% python3 -q
>>> import numpy as np
>>> np.set_printoptions(precision=3, suppress=True, linewidth=160, sign=" ")
>>> A = np.loadtxt("w.csv", delimiter=",")
>>> A
array([[ 0.,  0.,  0.,  0.],
       [ 0.,  0.,  1.,  1.],
       [ 0.,  1.,  0.,  1.],
       [ 0.,  1.,  1.,  0.]])
>>> rng = np.random.default_rng(97)
>>> lab = rng.permutation(4)
>>> lab
array([ 1,  0,  3,  2])
>>> other = A[lab][:, lab]
>>> np.sort(np.abs(np.linalg.eigvals(other)))
array([ 0.,  1.,  1.,  2.])
>>> other
array([[ 0.,  0.,  1.,  1.],
       [ 0.,  0.,  0.,  0.],
       [ 1.,  0.,  0.,  1.],
       [ 1.,  0.,  1.,  0.]])
>>> np.allclose(other, A)
False
>>> vals, evecs = np.linalg.eigh(A)
>>> x = np.array([0, 1, -1, -3])
>>> (np.sign(evecs[:, -1].round(6)) == np.sign(evecs[0, -1].round(6))).astype(int)
array([ 1,  0,  0,  0])
>>> np.abs(A).sum(axis=1).max(), np.round(np.abs(vals).max(), 3)
(np.float64(2.0), np.float64(2.0))
>>> round(x @ A @ x / (x @ x), 3), round(float(vals[0]), 3), round(float(vals[-1]), 3)
(np.float64(-0.182), -1.0, 2.0)
>>> evecs * np.maximum(vals, 0) @ evecs.T
array([[ 0.   ,  0.   ,  0.   ,  0.   ],
       [ 0.   ,  0.667,  0.667,  0.667],
       [ 0.   ,  0.667,  0.667,  0.667],
       [ 0.   ,  0.667,  0.667,  0.667]])
>>> U, s, Vh = np.linalg.svd(A)
>>> evecs = Vh[:(s > 1e-8).sum()]
>>> x = A[1] + -1 * A[0] + rng.integers(2) * np.eye(4)[2]
>>> x
array([ 0.,  0.,  1.,  1.])
>>> np.linalg.matrix_rank(np.vstack([A, x]))
np.int64(3)
>>> np.diag(evecs.T @ evecs)
array([ 0.,  1.,  1.,  1.])
>>> np.round(evecs.T @ evecs, 3) + 0
array([[ 0.,  0.,  0.,  0.],
       [ 0.,  1.,  0.,  0.],
       [ 0.,  0.,  1.,  0.],
       [ 0.,  0.,  0.,  1.]])
